$ python -q
>>> import numpy as np
>>> import numpy.linalg as la
>>> np.set_printoptions(precision=2, suppress=True, linewidth=200)
>>> F = np.load("run2.npy")
>>> F
array([[ 0,  0,  0,  0,  1,  0,  0,  0,  0,  0,  0],
       [ 0,  0,  0,  0,  0,  0,  0,  0,  0,  0,  0],
       [ 2,  0,  0,  0,  0,  0,  0,  0,  0,  0,  0],
       [ 0,  0, -2,  0,  0,  0,  0,  0,  0,  0,  0],
       [ 0,  0,  0,  0,  0,  0,  0,  0,  0,  0,  0],
       [ 0,  0,  0,  0,  0,  0,  0,  1,  0,  0,  0],
       [ 0,  0,  0,  0,  0,  0,  0,  0,  0, -1,  0],
       [ 0,  0,  0,  0,  0,  3,  0,  0,  0,  0,  0],
       [ 0,  0,  0,  0,  0,  0, -3,  0,  0,  0,  0],
       [ 0,  0,  0,  0,  0,  0,  0,  0,  3,  0,  0],
       [ 0,  0,  0,  0,  0,  0,  0,  0,  0,  0, -1]])
>>> # rows 1 and 4 are equal
>>> F @ F.T
array([[1, 0, 0, 0, 0, 0, 0, 0, 0, 0, 0],
       [0, 0, 0, 0, 0, 0, 0, 0, 0, 0, 0],
       [0, 0, 4, 0, 0, 0, 0, 0, 0, 0, 0],
       [0, 0, 0, 4, 0, 0, 0, 0, 0, 0, 0],
       [0, 0, 0, 0, 0, 0, 0, 0, 0, 0, 0],
       [0, 0, 0, 0, 0, 1, 0, 0, 0, 0, 0],
       [0, 0, 0, 0, 0, 0, 1, 0, 0, 0, 0],
       [0, 0, 0, 0, 0, 0, 0, 9, 0, 0, 0],
       [0, 0, 0, 0, 0, 0, 0, 0, 9, 0, 0],
       [0, 0, 0, 0, 0, 0, 0, 0, 0, 9, 0],
       [0, 0, 0, 0, 0, 0, 0, 0, 0, 0, 1]])
>>> la.norm(F, axis=0)
array([2., 0., 2., 0., 1., 3., 3., 1., 3., 1., 1.])
>>> data = np.load("case10.npy")
>>> data
array([[ 0, -3,  0,  0, -2,  0],
       [ 6,  0, -3,  4,  0, -2],
       [ 6,  3, -3,  4,  2, -2],
       [ 0,  2,  0,  0,  0,  0],
       [-4,  0,  2,  0,  0,  0],
       [-4, -2,  2,  0,  0,  0]])
>>> rank = la.matrix_rank(F)
>>> rank
np.int64(9)
>>> null = la.svd(F)[2][rank:].T
>>> null.shape
(11, 2)
>>> np.allclose(data[:-1].T @ la.lstsq(data[:-1].T, data[-1])[0], data[-1])
True
>>> np.round(data @ la.pinv(data) @ data, 2) + 0
array([[ 0., -3.,  0.,  0., -2.,  0.],
       [ 6.,  0., -3.,  4.,  0., -2.],
       [ 6.,  3., -3.,  4.,  2., -2.],
       [ 0.,  2.,  0.,  0.,  0.,  0.],
       [-4.,  0.,  2.,  0.,  0.,  0.],
       [-4., -2.,  2.,  0.,  0.,  0.]])
>>> np.abs(data).max()
np.int64(6)
>>> data - data[0]
array([[ 0,  0,  0,  0,  0,  0],
       [ 6,  3, -3,  4,  2, -2],
       [ 6,  6, -3,  4,  4, -2],
       [ 0,  5,  0,  0,  2,  0],
       [-4,  3,  2,  0,  2,  0],
       [-4,  1,  2,  0,  2,  0]])
>>> data.mean(axis=0)
array([ 0.67,  0.  , -0.33,  1.33,  0.  , -0.67])
>>> data[6]
Traceback (most recent call last):
  File "<python-input-19>", line 1, in <module>
    data[6]
    ~~~~^^^
IndexError: index 6 is out of bounds for axis 0 with size 6
>>> np.count_nonzero(data)
np.int64(18)
>>> M2 = np.array([[-1, -2, -2, -2, 0, 0, 0, -2, 1],
...     [-1, 0, -1, -2, 2, 1, 0, 2, 2],
...     [1, 0, 0, -1, 0, 1, 1, 1, -2],
...     [-1, -2, -1, 0, 0, 1, 1, 2, 2],
...     [-1, -1, 0, -2, 2, -1, 2, 0, -2],
...     [0, -1, 1, 0, 0, -1, 2, 1, 0],
...     [-2, 2, -2, -1, -2, -2, 2, 2, 0],
...     [-2, 1, -2, 0, -1, 1, -2, 0, 0],
...     [0, -2, 1, -2, 0, 0, -2, -2, 0]])
>>> mat = np.triu(M2, 1)
>>> mat
array([[ 0, -2, -2, -2,  0,  0,  0, -2,  1],
       [ 0,  0, -1, -2,  2,  1,  0,  2,  2],
       [ 0,  0,  0, -1,  0,  1,  1,  1, -2],
       [ 0,  0,  0,  0,  0,  1,  1,  2,  2],
       [ 0,  0,  0,  0,  0, -1,  2,  0, -2],
       [ 0,  0,  0,  0,  0,  0,  2,  1,  0],
       [ 0,  0,  0,  0,  0,  0,  0,  2,  0],
       [ 0,  0,  0,  0,  0,  0,  0,  0,  0],
       [ 0,  0,  0,  0,  0,  0,  0,  0,  0]])
>>> rank = la.matrix_rank(mat)
>>> rank
np.int64(6)
>>> null = la.svd(mat)[2][rank:].T
>>> null.shape
(9, 3)
>>> np.abs(np.diag(la.qr(mat)[1])) > 1e-9
array([False, False, False, False, False, False, False, False, False])
>>> np.unique(mat.round(6), axis=0).shape
(8, 9)
>>> round(np.trace(la.pinv(mat) @ mat), 2)
np.float64(6.0)
>>> np.allclose(mat[:-1].T @ la.lstsq(mat[:-1].T, mat[-1])[0], mat[-1])
True
>>> la.lstsq(mat[:-1].T, mat[-1])[2]
np.int32(6)
>>> def softmax(z):
...     e = np.exp(z - z.max(axis=-1, keepdims=True))
...     return e / e.sum(axis=-1, keepdims=True)
... 
>>> np.round(softmax(mat[1]), 2) + 0
array([0.04, 0.04, 0.01, 0.  , 0.26, 0.1 , 0.04, 0.26, 0.26])
>>> S = mat @ mat.T / np.sqrt(9)
>>> softmax(S)[1] @ mat
array([ 0.  , -0.02, -0.94, -1.87,  1.85,  0.97,  0.06,  1.95,  1.94])
